$ python -q
>>> import numpy as np
>>> import numpy.linalg as la
>>> np.set_printoptions(suppress=True, linewidth=160)
>>> def tidy(a):
...     return np.round(a, 3) + 0
... 
>>> feats = np.loadtxt("a.csv", delimiter=",")
>>> feats
array([[-3.533,  2.37 ,  2.379],
       [-2.995,  1.973,  1.947],
       [-2.853,  1.956,  1.888],
       [ 4.139, -2.784, -2.746],
       [-1.913,  1.265,  1.288],
       [ 4.367, -2.88 , -2.882],
       [ 4.189, -2.812, -2.773],
       [-2.567,  1.671,  1.743],
       [-2.207,  1.497,  1.498],
       [ 2.416, -1.592, -1.626],
       [-1.408,  0.944,  0.935],
       [-2.212,  1.49 ,  1.454],
       [ 1.402, -0.936, -0.932],
       [ 1.789, -1.199, -1.206],
       [-0.398,  0.27 ,  0.273],
       [-5.402,  3.584,  3.566],
       [-0.756,  0.467,  0.506],
       [ 2.971, -1.997, -1.982],
       [ 0.743, -0.476, -0.516],
       [-1.112,  0.752,  0.744],
       [-3.378,  2.238,  2.239],
       [ 0.825, -0.55 , -0.557],
       [ 3.507, -2.282, -2.337],
       [ 1.309, -0.86 , -0.89 ]])
>>> Ac = feats - feats.mean(axis=0)
>>> Uu, s, VT = la.svd(Ac, full_matrices=False)
>>> np.abs(Uu[:, 0]).argmax()
np.int64(15)
>>> la.matrix_rank(Ac)
np.int64(3)
>>> tidy(s ** 2 / (s ** 2).sum())
array([1., 0., 0.])
>>> (np.sign(Uu[:, 0]) == np.sign(Uu[0, 0])).astype(int)
array([1, 1, 1, 0, 1, 0, 0, 1, 1, 0, 1, 1, 0, 0, 1, 1, 1, 0, 0, 1, 1, 0, 0, 0])
>>> print(tidy((s ** 2).sum() ** 2 / (s ** 4).sum()))
1.0
>>> np.searchsorted(np.cumsum(s ** 2) / (s ** 2).sum(), 0.9) + 1
np.int64(1)
>>> tidy(s)
array([18.549,  0.112,  0.073])
>>> tidy(np.abs(VT[-1]))
array([0.656, 0.291, 0.696])
>>> np.count_nonzero(feats)
np.int64(72)
>>> feats.shape
(24, 3)
>>> np.unravel_index(np.abs(feats).argmax(), feats.shape)
(np.int64(15), np.int64(0))
>>> feats[24]
Traceback (most recent call last):
  File "<python-input-19>", line 1, in <module>
    feats[24]
    ~~~~~^^^^
IndexError: index 24 is out of bounds for axis 0 with size 24
>>> gram = np.cov(feats, rowvar=False)
>>> gram.shape
(3, 3)
>>> tidy(np.polyfit(feats[:, 1], feats[:, 0], 1))
array([-1.502,  0.004])
>>> tidy(np.median(feats, axis=0))
array([-0.577,  0.369,  0.39 ])
>>> tidy(np.corrcoef(feats.T))
array([[ 1., -1., -1.],
       [-1.,  1.,  1.],
       [-1.,  1.,  1.]])
>>> tidy(np.corrcoef(feats[:, 1], feats[:, 0])[0, 1])
np.float64(-1.0)
>>> arr = np.load("m.npy")
>>> arr
array([[5., 1., 1., 1., 1.],
       [1., 5., 1., 1., 1.],
       [1., 1., 5., 1., 1.],
       [1., 1., 1., 5., 1.],
       [1., 1., 1., 1., 5.]])
>>> rng = np.random.default_rng(9554)
>>> labels = rng.permutation(5)
>>> labels
array([2, 1, 0, 3, 4])
>>> Y = arr[labels][:, labels]
>>> np.allclose(Y, arr)
True
>>> np.diag(Y)
array([5., 5., 5., 5., 5.])
>>> tidy(la.det(Y)), tidy(la.det(arr[labels]))
(np.float64(2304.0), np.float64(-2304.0))
>>> f = np.array([-3, 1, 3, -3, -3])
>>> Y = arr + np.outer(f, np.eye(5)[2])
>>> print(Y)
[[ 5.  1. -2.  1.  1.]
 [ 1.  5.  2.  1.  1.]
 [ 1.  1.  8.  1.  1.]
 [ 1.  1. -2.  5.  1.]
 [ 1.  1. -2.  1.  5.]]
>>> print(la.matrix_rank(la.inv(Y) - la.inv(arr), tol=1e-8))
1
>>> tidy(la.det(Y) / la.det(arr)), tidy(1 + la.solve(arr, f)[2])
(np.float64(1.889), np.float64(1.889))
>>> w, vecs = la.eig(arr)
>>> tidy(w)
array([4., 9., 4., 4., 4.])
>>> tidy(np.sort(la.eigvals(arr.T)))
array([4., 4., 4., 4., 9.])
>>> tidy(arr @ vecs[:, 0] - w[0] * vecs[:, 0])
array([0., 0., 0., 0., 0.])
>>> print(tidy(np.prod(w)))
2304.0
>>> tidy(np.sort(la.eigvals(arr @ arr)))
array([16., 16., 16., 16., 81.])
>>> print(tidy(np.sort(la.eigvals(la.inv(arr)))))
[0.111 0.25  0.25  0.25  0.25 ]
>>> A = np.load("layer2.npy")
>>> A
array([[-0.36, -0.9 , -2.88],
       [-0.4 , -1.  , -3.2 ],
       [-0.24, -0.6 , -1.92],
       [-0.04, -0.1 , -0.32],
       [-0.48, -1.2 , -3.84],
       [-0.2 , -0.5 , -1.6 ]])
>>> Uu, s, VT = la.svd(A)
>>> np.argmax(s[:-1] / (s[1:] + 1e-6)) + 1
np.int64(1)
>>> Y = Uu[:, :1] @ np.diag(s[:1]) @ VT[:1]
>>> tidy(la.norm(A - Y) / la.norm(A))
np.float64(0.0)
>>> la.matrix_rank(A, rtol=0.05)
np.int64(1)
>>> tidy(Y)
array([[-0.36, -0.9 , -2.88],
       [-0.4 , -1.  , -3.2 ],
       [-0.24, -0.6 , -1.92],
       [-0.04, -0.1 , -0.32],
       [-0.48, -1.2 , -3.84],
       [-0.2 , -0.5 , -1.6 ]])
>>> f = np.array([-4, 0, -2])
>>> tidy(np.cross(A[5, :3], A[3, :3]))
array([0., 0., 0.])
>>> tidy(np.convolve(A[5], f))
array([0.8, 2. , 6.8, 1. , 3.2])
>>> tidy(np.polyval(f, A[5]))
array([ -2.16,  -3.  , -12.24])
>>> tidy(np.array([np.convolve(row, f, "same") for row in A]))
array([[ 3.6 , 12.24,  1.8 ],
       [ 4.  , 13.6 ,  2.  ],
       [ 2.4 ,  8.16,  1.2 ],
       [ 0.4 ,  1.36,  0.2 ],
       [ 4.8 , 16.32,  2.4 ],
       [ 2.  ,  6.8 ,  1.  ]])
>>> t3 = np.stack([A, 2 * A, A[::-1]])
>>> print(la.matrix_rank(t3))
[1 1 1]
>>> np.einsum("bij,cij->bc", t3, t3)
array([[ 44.118,  88.236,  38.988],
       [ 88.236, 176.472,  77.976],
       [ 38.988,  77.976,  44.118]])
>>> tidy(A @ la.pinv(A) @ A)
array([[-0.36, -0.9 , -2.88],
       [-0.4 , -1.  , -3.2 ],
       [-0.24, -0.6 , -1.92],
       [-0.04, -0.1 , -0.32],
       [-0.48, -1.2 , -3.84],
       [-0.2 , -0.5 , -1.6 ]])
>>> np.abs(np.diag(la.qr(A)[1])) > 1e-9
array([ True, False, False])
>>> [round(float(x), 3) for x in la.svd(A, compute_uv=False)[:3]]
[6.642, 0.0, 0.0]
>>> E = np.load("mat.npy")
>>> E
array([[2, 3, 3, 0],
       [1, 2, 1, 1],
       [2, 3, 1, 2],
       [3, 2, 1, 3],
       [3, 2, 1, 3],
       [1, 1, 3, 1]])
>>> vec = np.array([3, 0, 3, 1])
>>> y = E @ vec
>>> y
array([15,  7, 11, 15, 15, 13])
>>> tidy(la.pinv(E) @ E)
array([[1., 0., 0., 0.],
       [0., 1., 0., 0.],
       [0., 0., 1., 0.],
       [0., 0., 0., 1.]])
>>> try:
...     la.solve(E, y)
... except la.LinAlgError as e:
...     print("failed:", e)
... 
failed: Last 2 dimensions of the array must be square
>>> tidy(la.lstsq(E, y)[0])
array([3., 0., 3., 1.])
>>> print(tidy(la.solve(E.T @ E, E.T @ y)))
[3. 0. 3. 1.]
>>> y = y + 0.1 * rng.normal(size=6)
>>> tidy(y)
array([14.98 ,  6.945, 10.929, 14.991, 14.937, 12.893])
>>> beta, *_ = la.lstsq(E, y)
>>> tidy(E.T @ (y - E @ beta))
array([0., 0., 0., 0.])
>>> [round(float(la.norm(la.solve(E.T @ E + lam * np.eye(4), E.T @ y))), 2) for lam in (0, 1, 10, 100)]
[4.37, 3.81, 3.06, 1.57]
>>> mat = np.load("x.npy")
>>> mat
array([[ 1,  0,  0,  0],
       [-9,  1,  0,  0],
       [-4,  3,  1,  0],
       [ 1,  0,  1,  1]])
>>> vec = np.array([-1, 0, 1, -3])
>>> y = mat @ vec
>>> beta, lr = np.zeros(4), 1 / la.norm(mat, 2) ** 2
>>> for i in range(3):
...     beta -= lr * mat.T @ (mat @ beta - y)
...     if i % 1 == 0: print(i, round(la.norm(mat @ beta - y), 3))
... 
0 2.021
1 1.988
2 1.955
>>> tidy(beta)
array([-1.01 ,  0.239, -0.014, -0.067])
>>> J = np.load("arr.npy")
>>> J
array([[0, 0, 0, 0, 0],
       [0, 4, 0, 0, 0],
       [0, 0, 0, 4, 0],
       [0, 0, 0, 0, 0],
       [1, 0, 0, 0, 0]])
>>> r = la.matrix_rank(J)
>>> r
np.int64(3)
>>> ns = la.svd(J)[2][r:].T
>>> [int(la.matrix_rank(J[:, :j + 1])) for j in range(5)]
[1, 2, 2, 3, 3]
>>> np.allclose(J @ ns, 0)
True
>>> labels = rng.permutation(5)
>>> print(labels)
[0 3 2 1 4]
>>> Y = J[labels][:, labels]
>>> tidy(la.det(Y)), tidy(la.det(J[labels]))
(np.float64(0.0), np.float64(0.0))
>>> Y
array([[0, 0, 0, 0, 0],
       [0, 0, 0, 0, 0],
       [0, 4, 0, 0, 0],
       [0, 0, 0, 4, 0],
       [1, 0, 0, 0, 0]])
>>> tidy(np.sort(np.abs(la.eigvals(Y))))
array([0., 0., 0., 0., 4.])
>>> np.allclose(Y, J)
False
